$ python -q
>>> import numpy as np
>>> from numpy import linalg as LA
>>> np.set_printoptions(precision=4, suppress=True, linewidth=100, sign=" ")
>>> rnd = lambda a: np.round(a, 4) + 0
>>> m1 = np.array([[0, 2, 0, 2, 0, 2],
...     [0, -1, 0, -1, 0, -1],
...     [-1, -1, -1, -1, -1, -1],
...     [0, 2, 0, 2, 0, 2],
...     [0, -1, 0, -1, 0, -1],
...     [-1, -1, -1, -1, -1, -1]])
>>> m1
array([[ 0,  2,  0,  2,  0,  2],
       [ 0, -1,  0, -1,  0, -1],
       [-1, -1, -1, -1, -1, -1],
       [ 0,  2,  0,  2,  0,  2],
       [ 0, -1,  0, -1,  0, -1],
       [-1, -1, -1, -1, -1, -1]])
>>> LA.matrix_power(m1, 4)
array([[-2,  0, -2,  0, -2,  0],
       [ 1,  0,  1,  0,  1,  0],
       [ 2,  0,  2,  0,  2,  0],
       [-2,  0, -2,  0, -2,  0],
       [ 1,  0,  1,  0,  1,  0],
       [ 2,  0,  2,  0,  2,  0]])
>>> np.allclose(m1, m1.T)
False
>>> np.unravel_index(np.abs(m1).argmax(), m1.shape)
(np.int64(0), np.int64(1))
>>> m1[6]
Traceback (most recent call last):
  File "<python-input-9>", line 1, in <module>
    m1[6]
    ~~^^^
IndexError: index 6 is out of bounds for axis 0 with size 6
>>> m1.sum(axis=0)
array([-2,  0, -2,  0, -2,  0])
>>> r0 = np.array([0, 1, 3, 1, 3, 3, 3, 0, 2])
>>> arr = 2 * np.eye(9) + np.outer(r0, r0)
>>> arr
array([[  2.,   0.,   0.,   0.,   0.,   0.,   0.,   0.,   0.],
       [  0.,   3.,   3.,   1.,   3.,   3.,   3.,   0.,   2.],
       [  0.,   3.,  11.,   3.,   9.,   9.,   9.,   0.,   6.],
       [  0.,   1.,   3.,   3.,   3.,   3.,   3.,   0.,   2.],
       [  0.,   3.,   9.,   3.,  11.,   9.,   9.,   0.,   6.],
       [  0.,   3.,   9.,   3.,   9.,  11.,   9.,   0.,   6.],
       [  0.,   3.,   9.,   3.,   9.,   9.,  11.,   0.,   6.],
       [  0.,   0.,   0.,   0.,   0.,   0.,   0.,   2.,   0.],
       [  0.,   2.,   6.,   2.,   6.,   6.,   6.,   0.,   6.]])
>>> round(np.log10(LA.cond(arr)))
1
>>> rnd(np.abs(LA.svd(arr)[2][-1]))
array([ 0.    ,  0.988 ,  0.0723,  0.0241,  0.0723,  0.0723,  0.0723,  0.    ,  0.0482])
>>> [round(float(x), 4) for x in LA.svd(arr, compute_uv=False)[:3]]
[44.0, 2.0, 2.0]
>>> LA.matrix_rank(arr, rtol=0.1)
np.int64(1)
>>> rnd(LA.norm(arr, 2) / LA.norm(arr))
np.float64(0.9918)
